>>> import numpy as np
>>> import numpy.linalg as la
>>> np.set_printoptions(suppress=True, linewidth=200)
>>> E = np.loadtxt("block5.csv", delimiter=",")
>>> E
array([[-1.3,  0.9,  2.7, -1.2],
       [-0.9, -0.1, -4.2,  0.5],
       [ 0.4,  0.3,  4.8,  0.9],
       [ 1.2,  0.1, -1.2, -1.4]])
>>> blk = np.stack([E, 5 * E, E[::-1]])
>>> np.round(np.einsum("bij,cij->bc", blk, blk), 2)
array([[  58.89,  294.45,  -46.26],
       [ 294.45, 1472.25, -231.3 ],
       [ -46.26, -231.3 ,   58.89]])
>>> blk.shape
(3, 4, 4)
>>> la.matrix_rank(blk)
array([4, 4, 4])
>>> np.round(la.norm(blk, axis=(1, 2)), 2)
array([ 7.67, 38.37,  7.67])
>>> (blk @ E.T).shape
(3, 4, 4)
>>> out = la.inv(E)
>>> round(float(la.slogdet(E)[0]), 2)
1.0
>>> (np.abs(out) > 1e-9).astype(int)
array([[1, 1, 1, 1],
       [1, 1, 1, 1],
       [1, 1, 1, 1],
       [1, 1, 1, 1]])
>>> np.round(la.inv(out), 2)
array([[-1.3,  0.9,  2.7, -1.2],
       [-0.9, -0.1, -4.2,  0.5],
       [ 0.4,  0.3,  4.8,  0.9],
       [ 1.2,  0.1, -1.2, -1.4]])
>>> out.round(2)
array([[-0.22,  0.29,  0.54,  0.64],
       [ 0.54,  2.1 ,  1.91,  1.52],
       [ 0.01, -0.28, -0.08, -0.16],
       [-0.16,  0.64,  0.67,  0.08]])
>>> np.round(E @ out, 2) + 0
array([[1., 0., 0., 0.],
       [0., 1., 0., 0.],
       [0., 0., 1., 0.],
       [0., 0., 0., 1.]])
>>> np.round(la.det(E) * la.det(out), 2)
np.float64(1.0)
>>> rng = np.random.default_rng(776876)
>>> W0 = rng.normal(size=(22, 4)) + 20 * np.array([2, 2, -1, 0])
>>> W0.round(2)
array([[ 38.87,  38.82, -18.92,   0.01],
       [ 41.95,  39.31, -20.49,  -0.45],
       [ 39.42,  39.78, -22.  ,   0.74],
       [ 39.55,  40.4 , -19.6 ,  -0.72],
       [ 41.21,  40.29, -21.09,  -0.56],
       [ 41.41,  41.35, -19.42,   0.31],
       [ 40.  ,  40.17, -20.08,  -0.76],
       [ 40.6 ,  41.41, -18.43,   1.64],
       [ 40.3 ,  39.9 , -21.  ,   1.35],
       [ 39.87,  40.82, -20.28,  -0.37],
       [ 38.87,  39.5 , -20.62,   0.77],
       [ 41.32,  38.99, -20.41,   1.23],
       [ 38.81,  40.19, -21.25,   0.6 ],
       [ 40.68,  40.95, -19.78,  -0.56],
       [ 40.52,  40.55, -20.38,  -0.15],
       [ 40.28,  39.68, -22.  ,   1.61],
       [ 40.46,  41.24, -17.9 ,   1.09],
       [ 40.07,  39.09, -21.06,  -1.71],
       [ 39.88,  41.  , -19.78,  -1.47],
       [ 39.63,  39.2 , -19.78,  -0.71],
       [ 39.68,  41.  , -19.24,  -1.03],
       [ 41.11,  40.59, -19.48,   1.23]])
>>> proj = np.triu(np.array([[4, -1, 7, 8], [6, -7, 1, -7], [5, 1, -9, 0], [-5, -4, -2, 6]]), 1) + np.eye(4)
>>> out = proj @ E @ la.inv(proj)
>>> out.round(2)
array([[ 12. ,  15.9, -69. ,   8.7],
       [ -8.9,  -9.4,  80.7,  16.6],
       [  0.4,   0.7,   1.3,   2.6],
       [  1.2,   1.3, -10.9,  -1.9]])
>>> round(np.trace(out), 2), np.round(np.trace(E), 2)
(np.float64(2.0), np.float64(2.0))
>>> Xs = (W0 - W0.mean(axis=0)) / W0.std(axis=0)
>>> np.argwhere(np.abs(Xs) > 2)
array([[ 1,  0],
       [16,  2]])
>>> np.round(Xs.std(axis=0), 2)
array([1., 1., 1., 1.])
>>> beta = la.lstsq(np.delete(Xs, 1, axis=1), Xs[:, 1])[0]
>>> np.abs(beta).argmax()
np.int64(1)
>>> beta.round(2)
array([0.15, 0.47, 0.02])
>>> U, s, Vt = la.svd(W0)
>>> np.argmax(s[:-1] / (s[1:] + 1e-6)) + 1
np.int64(1)
>>> out = U[:, :1] @ np.diag(s[:1]) @ Vt[:1]
>>> la.matrix_rank(out)
np.int64(1)
>>> np.round(np.abs(W0 - out).max(), 2)
np.float64(2.27)
>>> mat = np.array([[-5, 3, -2, 2, -2],
...     [5, -4, -4, -5, 1],
...     [1, -4, -3, 5, 0],
...     [0, -2, 4, -3, -2],
...     [5, 1, 4, 2, 2]])
>>> la.matrix_power(mat, 2)
array([[ 28, -25,   4, -45,   5],
       [-44,  58,   2,  27,  -2],
       [-28,  21,  43,  -8, -16],
       [-16,  -4, -24,  35,   0],
       [ -6,  -7, -10,  23,  -9]])
>>> (mat + mat.T) / 2
array([[-5. ,  4. , -0.5,  1. ,  1.5],
       [ 4. , -4. , -4. , -3.5,  1. ],
       [-0.5, -4. , -3. ,  4.5,  2. ],
       [ 1. , -3.5,  4.5, -3. ,  0. ],
       [ 1.5,  1. ,  2. ,  0. ,  2. ]])
>>> np.trace(mat)
np.int64(-13)
>>> W = np.array([[-2, 6, 0, -8, -7],
...     [-3, 1, 5, -2, -8],
...     [-3, 3, -6, -7, -1],
...     [4, -6, 5, 9, -7],
...     [-2, 2, 5, -2, 2]])
>>> beta = np.array([3, -2, 1, 3, -1])
>>> hid = np.maximum(mat @ W + beta, 0)
>>> (hid > 0).mean(axis=0)
array([0.4, 0.6, 0.6, 0.4, 0.4])
>>> hid
array([[22,  0, 28, 73,  0],
       [ 0, 44,  0,  0, 37],
       [42,  0, 24, 69,  0],
       [ 0, 22,  0,  0, 28],
       [ 0, 33,  2,  0,  0]])
>>> Z = np.array([[9, 5], [-9, 6], [-2, -7], [-5, -7], [-4, -8]])
>>> W @ Z
array([[ -4, 138],
       [ -4,  34],
       [ -3, 102],
       [ 63, -58],
       [-44, -35]])
>>> (hid @ Z).round(6).argmax(axis=1)
array([0, 1, 0, 1, 1])
>>> x0 = np.array([2, -5, -4, 0, 4])
>>> rhs = mat @ x0
>>> rhs
array([-25,  50,  34, -14,  -3])
>>> np.round(la.solve(mat, rhs), 2) + 0
array([ 2., -5., -4.,  0.,  4.])
>>> np.round(la.solve(mat, mat[:, 0]), 2) + 0
array([1., 0., 0., 0., 0.])
>>> np.round(la.solve(mat, rhs + mat[:, 3]), 2)
array([ 2., -5., -4.,  1.,  4.])
>>> K = np.loadtxt("run8.csv", delimiter=",")
>>> K
array([[ 0.04,  0.92,  1.41, -2.92],
       [ 3.37, -1.67, -2.2 ,  0.73],
       [ 0.34,  1.83,  4.94,  0.84],
       [-1.97, -0.75, -0.57,  0.98],
       [-2.74,  0.2 , -0.31, -2.26],
       [ 1.68, -1.06, -1.6 , -3.51],
       [-1.71,  0.51, -0.11, -0.02],
       [-2.92,  1.87,  1.2 ,  1.05],
       [ 1.98, -0.56, -0.83,  2.19],
       [-0.91,  2.03,  3.23, -0.5 ],
       [-0.74, -2.98, -4.19, -2.2 ],
       [-1.01, -0.12, -0.69,  0.13],
       [-1.1 , -4.01, -2.46, -3.76],
       [-1.31,  0.9 ,  0.94,  0.49],
       [ 2.49, -1.33, -0.94,  3.01],
       [ 0.75, -1.46, -2.3 , -1.29],
       [-0.27,  0.73, -2.43, -0.54],
       [-0.09, -2.49, -4.16, -1.28],
       [ 0.2 ,  2.58,  0.07,  2.43],
       [-1.01, -0.41,  1.9 ,  3.21],
       [-4.78,  3.53,  1.93, -0.67],
       [ 1.99, -4.24, -1.04, -3.88],
       [-0.17, -1.84, -2.69, -0.27],
       [-1.94, -1.05, -0.05, -2.09]])
>>> th = np.radians(135)
>>> r_ = np.eye(4)
>>> r_[3, 3] = r_[2, 2] = np.cos(th)
>>> r_[3, 2], r_[2, 3] = -np.sin(th), np.sin(th)
>>> r_.round(2)
array([[ 1.  ,  0.  ,  0.  ,  0.  ],
       [ 0.  ,  1.  ,  0.  ,  0.  ],
       [ 0.  ,  0.  , -0.71,  0.71],
       [ 0.  ,  0.  , -0.71, -0.71]])
>>> out = K @ r_.T
>>> np.allclose(K @ K.T, out @ out.T)
True
>>> F = np.loadtxt("sample15.csv", delimiter=",")
>>> F
array([[ -0.8,  18. ,   0.2],
       [ -0.3,   8. ,  -0.3],
       [ -0.5, -12. ,  -0.3],
       [ -2.1, -23. ,  -1. ]])
>>> x0 = np.array([1, 0, 2])
>>> rhs = F @ x0
>>> np.round(la.pinv(F) @ F, 2) + 0
array([[1., 0., 0.],
       [0., 1., 0.],
       [0., 0., 1.]])
>>> np.round(la.solve(F.T @ F, F.T @ rhs), 2) + 0
array([1., 0., 2.])
>>> rhs = rhs + 0.05 * rng.normal(size=4)
>>> rhs.round(2)
array([-0.34, -0.83, -1.17, -4.  ])
>>> beta, *_ = la.lstsq(F, rhs)
>>> beta.round()
array([1., 0., 2.])
>>> beta.round(2) + 0
array([0.97, 0.  , 1.88])
>>> J = np.load("layer8.npy")
>>> J.round(2)
array([[ 1.  ,  0.  ,  0.  ,  0.  ,  0.  ],
       [ 0.  ,  1.  ,  0.  ,  0.  ,  0.  ],
       [ 0.  ,  0.  ,  0.31, -0.95,  0.  ],
       [ 0.  ,  0.  ,  0.95,  0.31,  0.  ],
       [ 0.  ,  0.  ,  0.  ,  0.  ,  1.  ]])
>>> r0, r1 = J[1], J[3]
>>> r0 @ r0
np.float64(1.0)
>>> r0 @ r1
np.float64(0.0)
>>> pr = (r0 @ r1) / (r0 @ r0) * r0
>>> la.matrix_rank(np.outer(r0, r1))
np.int64(1)
>>> np.round(r1 - pr, 2)
array([0.  , 0.  , 0.95, 0.31, 0.  ])
>>> th = np.radians(36)
>>> r_ = np.eye(5)
>>> r_[1, 1] = r_[3, 3] = np.cos(th)
>>> r_[1, 3], r_[3, 1] = -np.sin(th), np.sin(th)
>>> r_.round(2)
array([[ 1.  ,  0.  ,  0.  ,  0.  ,  0.  ],
       [ 0.  ,  0.81,  0.  , -0.59,  0.  ],
       [ 0.  ,  0.  ,  1.  ,  0.  ,  0.  ],
       [ 0.  ,  0.59,  0.  ,  0.81,  0.  ],
       [ 0.  ,  0.  ,  0.  ,  0.  ,  1.  ]])
>>> out = J @ r_.T
>>> np.round(np.abs(out - J).max(axis=0), 2)
array([0.  , 0.56, 0.  , 0.59, 0.  ])
>>> round(la.det(r_), 2), round(float(np.trace(r_)), 2)
(np.float64(1.0), 4.62)
>>> out.round(2)
array([[ 1.  ,  0.  ,  0.  ,  0.  ,  0.  ],
       [ 0.  ,  0.81,  0.  ,  0.59,  0.  ],
       [ 0.  ,  0.56,  0.31, -0.77,  0.  ],
       [ 0.  , -0.18,  0.95,  0.25,  0.  ],
       [ 0.  ,  0.  ,  0.  ,  0.  ,  1.  ]])
>>> np.round(la.svd(J, compute_uv=False), 2), np.round(la.svd(out, compute_uv=False), 2)
(array([1., 1., 1., 1., 1.]), array([1., 1., 1., 1., 1.]))
>>> np.allclose(la.norm(J, axis=1), la.norm(out, axis=1))
True
>>> x0 = np.array([2, 0, -3, -2, 3])
>>> [p for p in range(1, 25) if np.allclose(la.matrix_power(J, p), np.eye(5))]
[5, 10, 15, 20]
>>> np.round(la.inv(J), 2)
array([[ 1.  ,  0.  ,  0.  ,  0.  ,  0.  ],
       [ 0.  ,  1.  ,  0.  ,  0.  ,  0.  ],
       [ 0.  ,  0.  ,  0.31,  0.95,  0.  ],
       [-0.  , -0.  , -0.95,  0.31, -0.  ],
       [ 0.  ,  0.  ,  0.  ,  0.  ,  1.  ]])
>>> np.round(J.T @ (J @ x0), 2)
array([ 2.,  0., -3., -2.,  3.])
>>> round(la.det(J), 2)
np.float64(1.0)
>>> gram = J.T @ J
>>> np.trace(gram), (J ** 2).sum()
(np.float64(5.0), np.float64(5.0))
>>> np.round(np.diag(gram), 2)
array([1., 1., 1., 1., 1.])
>>> (J @ J.T).shape
(5, 5)
>>> np.round(la.eigvalsh(gram)[::-1], 2)
array([1., 1., 1., 1., 1.])
>>> la.matrix_rank(gram)
np.int64(5)
>>> gram.round(2) + 0
array([[1., 0., 0., 0., 0.],
       [0., 1., 0., 0., 0.],
       [0., 0., 1., 0., 0.],
       [0., 0., 0., 1., 0.],
       [0., 0., 0., 0., 1.]])
>>> idx = rng.permutation(5)
>>> idx
array([0, 3, 4, 1, 2])
>>> out = J[idx][:, idx]
>>> np.allclose(out, J)
False
>>> np.round(np.sort(np.abs(la.eigvals(out))), 2)
array([1., 1., 1., 1., 1.])
>>> out.round(2)
array([[ 1.  ,  0.  ,  0.  ,  0.  ,  0.  ],
       [ 0.  ,  0.31,  0.  ,  0.  ,  0.95],
       [ 0.  ,  0.  ,  1.  ,  0.  ,  0.  ],
       [ 0.  ,  0.  ,  0.  ,  1.  ,  0.  ],
       [ 0.  , -0.95,  0.  ,  0.  ,  0.31]])
>>> round(float(la.det(out)), 2), np.round(la.det(J[idx]), 2)
(1.0, np.float64(1.0))
>>> arr = np.load("test10.npy")
>>> arr
array([[ 0,  1, -1,  2],
       [ 0,  1, -1,  2],
       [ 1,  0,  2,  3]])
>>> W = np.array([[3, 0, 2, -2], [-3, 2, 0, -1], [3, -3, 2, -3], [3, 0, 2, -1]])
>>> beta = np.array([2, -1, 2, -2])
>>> hid = np.maximum(arr @ W + beta, 0)
>>> la.matrix_rank(hid)
np.int64(2)
>>> np.round((hid > 0).mean(axis=0), 2)
array([1.  , 0.67, 1.  , 0.  ])
>>> hid
array([[ 2,  4,  4,  0],
       [ 2,  4,  4,  0],
       [20,  0, 14,  0]])
>>> Z = np.array([[3, 2, -1], [-1, -2, 3], [1, 2, -1], [3, 2, 2]])
>>> hid @ Z
array([[  6,   4,   6],
       [  6,   4,   6],
       [ 74,  68, -34]])
>>> (hid @ Z).round(6).argmax(axis=1)
array([0, 0, 0])
>>> out = np.array([[0, 1, 4], [2, 0, 5], [1, 0, 1], [5, 5, 2]])
>>> np.einsum("ik,kj->ij", arr, out)
array([[11, 10,  8],
       [11, 10,  8],
       [17, 16, 12]])
>>> np.einsum("ik,kj->ji", arr, out)
array([[11, 11, 17],
       [10, 10, 16],
       [ 8,  8, 12]])
>>> arr @ out
array([[11, 10,  8],
       [11, 10,  8],
       [17, 16, 12]])
>>> la.matrix_rank(np.vstack([arr, out.T]))
np.int64(4)
>>> la.matrix_rank(arr @ out)
np.int64(2)
>>> U, s, Vt = la.svd(arr)
>>> np.argmax(s[:-1] / (s[1:] + 1e-6)) + 1
np.int64(2)
>>> out = U[:, :2] @ np.diag(s[:2]) @ Vt[:2]
>>> la.matrix_rank(out)
np.int64(2)
>>> out = arr / np.sqrt((arr ** 2).mean(axis=1, keepdims=True))
>>> out[1].round(2)
array([ 0.  ,  0.82, -0.82,  1.63])
>>> out = arr / la.norm(arr, axis=1, keepdims=True)
>>> gram = out @ out.T
>>> np.round(la.norm(out, axis=1), 2)
array([1., 1., 1.])
>>> np.argwhere(np.triu(np.abs(gram) > 0.95, 1))
array([[0, 1]])
>>> (gram - 2 * np.eye(3)).round(6).argmax(axis=1)
array([1, 0, 0])
>>> gram[2].round(2)
array([0.44, 0.44, 1.  ])
>>> (np.abs(gram) > 0.9).astype(int)
array([[1, 1, 0],
       [1, 1, 0],
       [0, 0, 1]])
>>> M = np.array([[0.6, 0.05, -0.09],
...     [1.61, 1.45, 1.11],
...     [-1.22, -0.24, -1.43],
...     [-0.96, 0.99, 0.14]])
>>> M.shape
(4, 3)
>>> np.round(M - M[0], 2)
array([[ 0.  ,  0.  ,  0.  ],
       [ 1.01,  1.4 ,  1.2 ],
       [-1.82, -0.29, -1.34],
       [-1.56,  0.94,  0.23]])
>>> np.count_nonzero(M)
np.int64(12)
>>> np.round(np.diff(M, axis=0), 2)
array([[ 1.01,  1.4 ,  1.2 ],
       [-2.83, -1.69, -2.54],
       [ 0.26,  1.23,  1.57]])
>>> np.round(M.sum(axis=1), 2)
array([ 0.56,  4.17, -2.89,  0.17])
